>>> import numpy as np
>>> np.set_printoptions(precision=2, suppress=True, linewidth=120)
>>> def rnd(a):
...     return np.round(a, 2) + 0
... 
>>> data = np.load("a.npy")
>>> rnd(data)
array([[-0.04, -0.06, -0.17,  0.84,  0.33,  0.39],
       [ 0.55, -0.45,  0.45, -0.12,  0.52,  0.  ],
       [ 0.08,  0.06, -0.6 , -0.02,  0.48, -0.62],
       [-0.51, -0.84, -0.17, -0.08, -0.07, -0.03],
       [ 0.59, -0.21, -0.58, -0.14, -0.33,  0.37],
       [-0.3 ,  0.2 , -0.18, -0.5 ,  0.51,  0.57]])
>>> # columns are unit length and at right angles
>>> A2 = np.linalg.inv(data)
>>> rnd(np.linalg.inv(A2))
array([[-0.04, -0.06, -0.17,  0.84,  0.33,  0.39],
       [ 0.55, -0.45,  0.45, -0.12,  0.52,  0.  ],
       [ 0.08,  0.06, -0.6 , -0.02,  0.48, -0.62],
       [-0.51, -0.84, -0.17, -0.08, -0.07, -0.03],
       [ 0.59, -0.21, -0.58, -0.14, -0.33,  0.37],
       [-0.3 ,  0.2 , -0.18, -0.5 ,  0.51,  0.57]])
>>> rnd(data @ A2)
array([[1., 0., 0., 0., 0., 0.],
       [0., 1., 0., 0., 0., 0.],
       [0., 0., 1., 0., 0., 0.],
       [0., 0., 0., 1., 0., 0.],
       [0., 0., 0., 0., 1., 0.],
       [0., 0., 0., 0., 0., 1.]])
>>> rnd(np.linalg.slogdet(data)[0])
np.float64(-1.0)
>>> np.allclose(A2, data.T)
True
>>> f = np.array([3, 3, -3])
>>> rnd(np.cross(data[5, :3], data[3, :3]))
array([-0.18,  0.04,  0.35])
>>> rnd(np.correlate(data[5], data[3], "full"))
array([ 0.01,  0.01,  0.02,  0.06,  0.25,  0.  ,  0.06,  0.38, -0.27, -0.74, -0.29])
>>> rnd(np.convolve(data[5], f))
array([-0.89, -0.29,  0.94, -2.64,  0.57,  4.76,  0.16, -1.71])
>>> vec = np.array([-1, -1, 1, -5, -4, 8])
>>> [p for p in range(1, 25) if np.allclose(np.linalg.matrix_power(data, p), np.eye(6))]
[]
>>> rnd(np.linalg.inv(data))
array([[-0.04,  0.55,  0.08, -0.51,  0.59, -0.3 ],
       [-0.06, -0.45,  0.06, -0.84, -0.21,  0.2 ],
       [-0.17,  0.45, -0.6 , -0.17, -0.58, -0.18],
       [ 0.84, -0.12, -0.02, -0.08, -0.14, -0.5 ],
       [ 0.33,  0.52,  0.48, -0.07, -0.33,  0.51],
       [ 0.39,  0.  , -0.62, -0.03,  0.37,  0.57]])
>>> rnd(np.linalg.det(data))
np.float64(-1.0)
>>> M = np.load("w.npy")
>>> M
array([[1.  , 0.5 , 0.25, 0.12, 0.06, 0.03, 0.02],
       [0.5 , 1.  , 0.5 , 0.25, 0.12, 0.06, 0.03],
       [0.25, 0.5 , 1.  , 0.5 , 0.25, 0.12, 0.06],
       [0.12, 0.25, 0.5 , 1.  , 0.5 , 0.25, 0.12],
       [0.06, 0.12, 0.25, 0.5 , 1.  , 0.5 , 0.25],
       [0.03, 0.06, 0.12, 0.25, 0.5 , 1.  , 0.5 ],
       [0.02, 0.03, 0.06, 0.12, 0.25, 0.5 , 1.  ]])
>>> vec = np.array([-8, 2, -2, 4, -4, 1, -3])
>>> rhs = M @ vec
>>> rnd(rhs)
array([-7.29, -2.51, -2.06,  0.43, -2.99, -1.86, -3.24])
>>> rnd(np.linalg.solve(M, M[:, 4]))
array([0., 0., 0., 0., 1., 0., 0.])
>>> print(rnd(np.linalg.solve(M.T, M[3])))
[0. 0. 0. 1. 0. 0. 0.]
>>> vec = np.array([-3, -1, -1, -3, -1, -1, -3])
>>> rnd(np.einsum("ij,j->i", M, vec))
array([-4.26, -4.02, -4.3 , -5.22, -4.3 , -4.02, -4.26])
>>> M @ np.ones(7)
array([1.98, 2.46, 2.68, 2.74, 2.68, 2.46, 1.98])
>>> vals, vecs = np.linalg.eigh(M)
>>> vec = np.array([1, 3, -1, 3, -3, -3, 2])
>>> np.abs(M).sum(axis=1).max(), rnd(np.abs(vals).max())
(np.float64(2.74), np.float64(2.49))
>>> rnd(vecs * np.maximum(vals, 0) @ vecs.T)
array([[1.  , 0.5 , 0.25, 0.12, 0.06, 0.03, 0.02],
       [0.5 , 1.  , 0.5 , 0.25, 0.12, 0.06, 0.03],
       [0.25, 0.5 , 1.  , 0.5 , 0.25, 0.12, 0.06],
       [0.12, 0.25, 0.5 , 1.  , 0.5 , 0.25, 0.12],
       [0.06, 0.12, 0.25, 0.5 , 1.  , 0.5 , 0.25],
       [0.03, 0.06, 0.12, 0.25, 0.5 , 1.  , 0.5 ],
       [0.02, 0.03, 0.06, 0.12, 0.25, 0.5 , 1.  ]])
>>> cov = M.T @ M
>>> (M @ M.T).shape
(7, 7)
>>> rnd(np.diag(cov))
array([1.33, 1.58, 1.64, 1.65, 1.64, 1.58, 1.33])
>>> rnd(cov)
array([[1.33, 1.16, 0.83, 0.53, 0.32, 0.19, 0.11],
       [1.16, 1.58, 1.29, 0.89, 0.56, 0.33, 0.19],
       [0.83, 1.29, 1.64, 1.32, 0.9 , 0.56, 0.32],
       [0.53, 0.89, 1.32, 1.65, 1.32, 0.89, 0.53],
       [0.32, 0.56, 0.9 , 1.32, 1.64, 1.29, 0.83],
       [0.19, 0.33, 0.56, 0.89, 1.29, 1.58, 1.16],
       [0.11, 0.19, 0.32, 0.53, 0.83, 1.16, 1.33]])
>>> rnd(np.linalg.eigvalsh(cov)[::-1])
array([6.18, 2.62, 1.02, 0.44, 0.23, 0.15, 0.12])
>>> rnd(np.linalg.svd(M, compute_uv=False) ** 2)
array([6.18, 2.62, 1.02, 0.44, 0.23, 0.15, 0.12])
>>> np.trace(M)
np.float64(7.0)
>>> np.allclose(M, M.T)
True
>>> print(rnd(np.abs(np.linalg.eigvals(M)).max()))
2.49
>>> A = np.loadtxt("case13.csv", delimiter=",")
>>> A
array([[1.  , 0.9 , 0.81],
       [0.9 , 1.  , 0.9 ],
       [0.81, 0.9 , 1.  ]])
>>> # symmetric, so the eigenvalues are real
>>> vec = np.ones(3)
>>> for _ in range(5):
...     vec = A @ vec
...     vec /= np.linalg.norm(vec)
...     print(round(vec @ A @ vec, 2))
... 
2.74
2.74
2.74
2.74
2.74
>>> print(rnd(vec))
[0.57 0.59 0.57]
>>> vec = np.array([3, 3, 0, -3, -3, 1])
>>> rhs = data @ vec
>>> rnd(rhs)
array([-3.44, -0.92, -1.59, -3.62,  2.93,  0.24])
>>> rnd(np.linalg.solve(data, data[:, 4]))
array([0., 0., 0., 0., 1., 0.])
>>> rnd(np.linalg.solve(data.T, data[3]))
array([0., 0., 0., 1., 0., 0.])
>>> left, sig, Vt = np.linalg.svd(A)
>>> rnd(sig)
array([2.74, 0.19, 0.07])
>>> np.argmax(sig[:-1] / (sig[1:] + 1e-6)) + 1
np.int64(1)
>>> A2 = left[:, :1] @ np.diag(sig[:1]) @ Vt[:1]
>>> rnd(A2)
array([[0.89, 0.92, 0.89],
       [0.92, 0.95, 0.92],
       [0.89, 0.92, 0.89]])
>>> rnd(np.linalg.norm(A - A2, 2)), rnd(sig[1])
(np.float64(0.19), np.float64(0.19))
>>> np.trace(A)
np.float64(3.0)
>>> (A + A.T) / 2
array([[1.  , 0.9 , 0.81],
       [0.9 , 1.  , 0.9 ],
       [0.81, 0.9 , 1.  ]])
>>> print(rnd(np.sort(np.abs(np.linalg.eigvals(A)))))
[0.07 0.19 2.74]
>>> rnd(np.linalg.matrix_power(A, 2))
array([[2.47, 2.53, 2.43],
       [2.53, 2.62, 2.53],
       [2.43, 2.53, 2.47]])
>>> np.allclose(A @ A.T, A.T @ A)
True
>>> rnd(np.linalg.det(A))
np.float64(0.04)
>>> rnd(A @ A)
array([[2.47, 2.53, 2.43],
       [2.53, 2.62, 2.53],
       [2.43, 2.53, 2.47]])
>>> feats = np.loadtxt("layer13.csv", delimiter=",")
>>> print(feats)
[[ -8.  -8. -16.  -8. -16.   0.]
 [ -6.  -6. -12.  -6. -12.   0.]
 [ -6.  -6. -12.  -6. -12.   0.]
 [ -6.  -6. -12.  -6. -12.   0.]]
>>> # null space of dimension 5
>>> f = np.array([-2, -1, 2, 2, 2, -1, 0])
>>> A2 = M + np.outer(f, np.eye(7)[1])
>>> rnd(np.linalg.det(A2) / np.linalg.det(M)), rnd(1 + np.linalg.solve(M, f)[1])
(np.float64(-0.65), np.float64(-0.65))
>>> A2
array([[ 1.  , -1.5 ,  0.25,  0.12,  0.06,  0.03,  0.02],
       [ 0.5 ,  0.  ,  0.5 ,  0.25,  0.12,  0.06,  0.03],
       [ 0.25,  2.5 ,  1.  ,  0.5 ,  0.25,  0.12,  0.06],
       [ 0.12,  2.25,  0.5 ,  1.  ,  0.5 ,  0.25,  0.12],
       [ 0.06,  2.12,  0.25,  0.5 ,  1.  ,  0.5 ,  0.25],
       [ 0.03, -0.94,  0.12,  0.25,  0.5 ,  1.  ,  0.5 ],
       [ 0.02,  0.03,  0.06,  0.12,  0.25,  0.5 ,  1.  ]])
>>> f = np.array([3, 3, 2])
>>> np.polyval(f, feats[2])
array([ 92.,  92., 398.,  92., 398.,   2.])
>>> np.cross(feats[2, :3], feats[3, :3])
array([0., 0., 0.])
>>> np.array([np.convolve(row, f, "same") for row in feats])
array([[ -48.,  -88.,  -88., -104.,  -64.,  -32.],
       [ -36.,  -66.,  -66.,  -78.,  -48.,  -24.],
       [ -36.,  -66.,  -66.,  -78.,  -48.,  -24.],
       [ -36.,  -66.,  -66.,  -78.,  -48.,  -24.]])
>>> np.linalg.cond(feats) > 100
np.True_
>>> np.argsort(-np.linalg.norm(feats, axis=0).round(6), kind="stable")[:3]
array([2, 4, 0])
>>> K = np.array([[3, 0, 0, 0, 0],
...     [0, 2, 0, 0, 0],
...     [0, 0, 5, 0, 0],
...     [0, 0, 0, 5, 0],
...     [0, 0, 0, 0, 4]])
>>> [int(np.linalg.matrix_rank(np.linalg.matrix_power(K, p))) for p in range(1, 6)]
[5, 5, 5, 5, 5]
>>> np.prod(np.diag(K)), rnd(np.linalg.det(K))
(np.int64(600), np.float64(600.0))
>>> vals, vecs = np.linalg.eigh(K)
>>> vec = np.array([-3, 0, -4, -1, -2])
>>> vecs * np.abs(vals) @ vecs.T
array([[3., 0., 0., 0., 0.],
       [0., 2., 0., 0., 0.],
       [0., 0., 5., 0., 0.],
       [0., 0., 0., 5., 0.],
       [0., 0., 0., 0., 4.]])
>>> rnd(np.linalg.eigvalsh(K[1:, 1:]))
array([2., 4., 5., 5.])
>>> rnd(vec @ K @ vec / (vec @ vec)), vals[0], vals[-1]
(np.float64(4.27), np.float64(2.0), np.float64(5.0))
>>> vecs * np.maximum(vals, 0) @ vecs.T
array([[3., 0., 0., 0., 0.],
       [0., 2., 0., 0., 0.],
       [0., 0., 5., 0., 0.],
       [0., 0., 0., 5., 0.],
       [0., 0., 0., 0., 4.]])
>>> A2 = data / np.sqrt((data ** 2).mean(axis=1, keepdims=True))
>>> rnd(data - data.mean(axis=1, keepdims=True))
array([[-0.26, -0.27, -0.39,  0.63,  0.12,  0.17],
       [ 0.39, -0.61,  0.29, -0.28,  0.36, -0.15],
       [ 0.19,  0.16, -0.5 ,  0.08,  0.59, -0.52],
       [-0.22, -0.56,  0.11,  0.2 ,  0.21,  0.25],
       [ 0.64, -0.16, -0.53, -0.09, -0.28,  0.42],
       [-0.35,  0.15, -0.23, -0.55,  0.46,  0.52]])
>>> np.linalg.matrix_rank(A2) == np.linalg.matrix_rank(data)
np.True_
>>> print(rnd(A2[1]))
[ 1.34 -1.11  1.11 -0.3   1.28  0.01]
>>> cov = K.T @ K
>>> cov
array([[ 9,  0,  0,  0,  0],
       [ 0,  4,  0,  0,  0],
       [ 0,  0, 25,  0,  0],
       [ 0,  0,  0, 25,  0],
       [ 0,  0,  0,  0, 16]])
>>> (K @ K.T).shape
(5, 5)
>>> rnd(np.linalg.svd(K, compute_uv=False) ** 2)
array([25., 25., 16.,  9.,  4.])
>>> np.diag(cov)
array([ 9,  4, 25, 25, 16])
>>> L = np.linalg.cholesky(cov)
>>> print(L @ L.T)
[[ 9.  0.  0.  0.  0.]
 [ 0.  4.  0.  0.  0.]
 [ 0.  0. 25.  0.  0.]
 [ 0.  0.  0. 25.  0.]
 [ 0.  0.  0.  0. 16.]]
>>> np.prod(np.diag(L)) ** 2, rnd(np.linalg.det(cov))
(np.float64(360000.0), np.float64(360000.0))
>>> cov / np.sqrt(np.outer(np.diag(cov), np.diag(cov)))
array([[1., 0., 0., 0., 0.],
       [0., 1., 0., 0., 0.],
       [0., 0., 1., 0., 0.],
       [0., 0., 0., 1., 0.],
       [0., 0., 0., 0., 1.]])
>>> mat = np.loadtxt("data.csv", delimiter=",")
>>> mat
array([[6., 1., 1., 3.],
       [6., 1., 1., 3.],
       [7., 2., 2., 4.],
       [8., 3., 3., 5.],
       [7., 2., 2., 4.],
       [8., 3., 3., 5.]])
>>> left, sig, Vt = np.linalg.svd(feats)
>>> np.argmax(sig[:-1] / (sig[1:] + 1e-6)) + 1
np.int64(1)
>>> print(rnd(sig))
[43.5  0.   0.   0. ]
>>> A2 = left[:, :1] @ np.diag(sig[:1]) @ Vt[:1]
>>> rnd(np.abs(feats - A2).max())
np.float64(0.0)
>>> np.linalg.matrix_rank(feats, rtol=0.05)
np.int64(1)
>>> f = np.array([2, -3, 0, -1, 3, -3])
>>> A2 = data + np.outer(f, np.eye(6)[0])
>>> rnd(np.linalg.det(A2) / np.linalg.det(data)), rnd(1 + np.linalg.solve(data, f)[0])
(np.float64(2.43), np.float64(2.43))
>>> np.linalg.matrix_rank(A2 - data)
np.int64(1)
>>> np.linalg.matrix_rank(np.linalg.inv(A2) - np.linalg.inv(data), tol=1e-8)
np.int64(1)
>>> rnd(A2)
array([[ 1.96, -0.06, -0.17,  0.84,  0.33,  0.39],
       [-2.45, -0.45,  0.45, -0.12,  0.52,  0.  ],
       [ 0.08,  0.06, -0.6 , -0.02,  0.48, -0.62],
       [-1.51, -0.84, -0.17, -0.08, -0.07, -0.03],
       [ 3.59, -0.21, -0.58, -0.14, -0.33,  0.37],
       [-3.3 ,  0.2 , -0.18, -0.5 ,  0.51,  0.57]])
>>> t = np.radians(72)
>>> Rm = np.eye(4)
>>> Rm[3, 3] = Rm[2, 2] = np.cos(t)
>>> Rm[3, 2], Rm[2, 3] = -np.sin(t), np.sin(t)
>>> rnd(Rm)
array([[ 1.  ,  0.  ,  0.  ,  0.  ],
       [ 0.  ,  1.  ,  0.  ,  0.  ],
       [ 0.  ,  0.  ,  0.31,  0.95],
       [ 0.  ,  0.  , -0.95,  0.31]])
>>> A2 = mat @ Rm.T
>>> np.allclose(mat @ mat.T, A2 @ A2.T)
True
>>> rnd(np.linalg.det(Rm)), rnd(np.trace(Rm))
(np.float64(1.0), np.float64(2.62))
>>> rnd(np.linalg.svd(mat, compute_uv=False)), rnd(np.linalg.svd(A2, compute_uv=False))
(array([21.22,  1.89,  0.  ,  0.  ]), array([21.22,  1.89,  0.  ,  0.  ]))
